$ ipython --no-banner

In [1]: import numpy as np

In [2]: np.set_printoptions(precision=3, suppress=True, linewidth=140, legacy="1.25")

In [3]: J = np.load("sample4.npy")

In [4]: J
Out[4]: 
array([[-13.056,   3.936, -14.63 ],
       [  2.897, -17.204,   9.779],
       [-14.479,  -2.11 , -13.635],
       [ 14.647,   5.721,  12.359],
       [  7.512,  18.535,   0.098],
       [ -2.638, -19.176,   5.032],
       [ 11.275,  -7.977,  14.465],
       [ -0.163, -18.625,   7.287],
       [ 14.645,   5.799,  12.325],
       [ 13.195,  -3.534,  14.608],
       [-12.766, -13.524,  -7.357],
       [ -4.493, -19.225,   3.197],
       [  9.975, -10.165,  14.041],
       [  2.48 ,  19.157,  -5.183],
       [ 11.818,  -6.909,  14.581],
       [-13.588,   2.275, -14.498],
       [-14.177,  -9.598, -10.338],
       [ 13.257,  12.491,   8.26 ],
       [ -0.468,  18.399,  -7.828],
       [  1.811, -17.803,   8.932],
       [-10.984,   8.507, -14.387],
       [ 11.902,  14.941,   5.925],
       [-12.745, -13.564,  -7.319],
       [ -5.774,  15.076, -11.805],
       [  2.256,  19.126,  -5.395],
       [-11.049,   8.391, -14.405],
       [ 14.628,   6.195,  12.15 ]])

In [5]: rank = np.linalg.matrix_rank(J)

In [6]: rank
Out[6]: 2

In [7]: null = np.linalg.svd(J)[2][rank:].T

In [8]: np.allclose(J @ null, 0)
Out[8]: True

In [9]: null.shape
Out[9]: (3, 1)

In [10]: [int(np.linalg.matrix_rank(J[:i])) for i in range(1, len(J) + 1)]
Out[10]: 
[1,
 2,
 2,
 2,
 2,
 2,
 2,
 2,
 2,
 2,
 2,
 2,
 2,
 2,
 2,
 2,
 2,
 2,
 2,
 2,
 2,
 2,
 2,
 2,
 2,
 2,
 2]

In [11]: print(null[:, 0] / null[np.abs(null[:, 0]).round(6).argmax(), 0])
[ 1.  -0.4 -1. ]

In [12]: [int(np.linalg.matrix_rank(np.delete(J, i, axis=0))) for i in range(27)]
Out[12]: 
[2,
 2,
 2,
 2,
 2,
 2,
 2,
 2,
 2,
 2,
 2,
 2,
 2,
 2,
 2,
 2,
 2,
 2,
 2,
 2,
 2,
 2,
 2,
 2,
 2,
 2,
 2]

In [13]: [int(np.linalg.matrix_rank(J[:, :j + 1])) for j in range(3)]
Out[13]: [1, 2, 2]

In [14]: np.linalg.matrix_rank(J, rtol=0.1)
Out[14]: 2

In [15]: print(np.argsort(-np.linalg.norm(J, axis=0).round(6), kind="stable")[:3])
[1 2 0]

In [16]: np.linalg.cond(J) > 100
Out[16]: True

In [17]: X = np.minimum.outer(np.arange(1, 6), np.arange(1, 6)) * -1

In [18]: X
Out[18]: 
array([[-1, -1, -1, -1, -1],
       [-1, -2, -2, -2, -2],
       [-1, -2, -3, -3, -3],
       [-1, -2, -3, -4, -4],
       [-1, -2, -3, -4, -5]])

In [19]: np.all(np.linalg.eigvalsh(X) > 0)
Out[19]: False

In [20]: round(np.linalg.eigvalsh(X).min(), 3)
Out[20]: -12.344

In [21]: rng = np.random.default_rng(82)

In [22]: idx = rng.permutation(5)

In [23]: idx
Out[23]: array([4, 1, 3, 2, 0])

In [24]: M2 = X[idx][:, idx]

In [25]: np.sort(np.abs(np.linalg.eigvals(M2)))
Out[25]: array([ 0.272,  0.353,  0.583,  1.449, 12.344])

In [26]: np.diag(M2)
Out[26]: array([-5, -2, -4, -3, -1])

In [27]: np.trace(M2)
Out[27]: -15

In [28]: print(np.allclose(M2, X))
False

In [29]: sv = 20 * 0.9 ** np.arange(4)

In [30]: q, _ = np.linalg.qr(np.array([[0.0, 0.6, 0.0, -0.3],
    ...:     [1.0, -0.3, -0.1, 1.0],
    ...:     [-0.4, -0.9, -1.0, 1.5],
    ...:     [0.1, -0.2, 1.8, 2.2]]))

In [31]: feats = rng.normal(size=(28, 4)) * sv @ q

In [32]: feats
Out[32]: 
array([[ 13.567,  26.384,  -7.776,   8.641],
       [ 11.824, -27.181,   5.216, -22.789],
       [ 38.718, -13.533, -21.534,  -0.088],
       [ 14.435,  13.924,   0.589,  18.327],
       [  3.296,  17.232,  -3.407, -31.503],
       [  1.792, -13.318,  15.793,   8.11 ],
       [  0.613, -23.329,  37.085, -28.361],
       [ -0.29 , -16.568,  -2.62 ,   1.235],
       [  4.575, -13.2  ,  -0.384, -10.718],
       [-21.334, -12.055,  11.791, -16.297],
       [-33.456, -22.275, -17.166,   0.076],
       [-15.451,  29.411,  -9.245,  -5.857],
       [ 43.27 ,  -1.584,  14.351,  22.2  ],
       [-18.81 ,   6.546, -13.694,   5.974],
       [-18.779,  -1.931, -23.352,   1.967],
       [-26.481,  12.509,  33.713, -14.759],
       [ -4.517, -30.515,  -4.882,  11.288],
       [ -2.947,  -5.636,   1.578, -15.562],
       [ -7.211,   7.631,   6.411,  23.188],
       [ 17.858,   1.388, -30.057,   8.142],
       [ -6.21 ,   4.631,  -2.646, -29.25 ],
       [  3.257,  -4.948,  -7.363,  -8.634],
       [ 16.131, -27.985, -15.385,  -5.734],
       [ 38.856,  18.133,  -0.237,  -8.21 ],
       [-15.502, -14.602,  -4.47 , -15.795],
       [  6.446,   3.933,  19.718, -15.281],
       [ 28.055,  13.16 ,  17.011,  19.458],
       [ 14.496,  -0.049,  15.671,  -2.035]])

In [33]: q, V = np.linalg.qr(feats[:, :3])[0], np.linalg.qr(feats[:, 3:])[0]

In [34]: sv = np.linalg.svd(q.T @ V, compute_uv=False)

In [35]: np.degrees(np.arccos(sv.clip(0, 1)))
Out[35]: array([69.648])

In [36]: (sv > 0.9).sum()
Out[36]: 0

In [37]: sv
Out[37]: array([0.348])
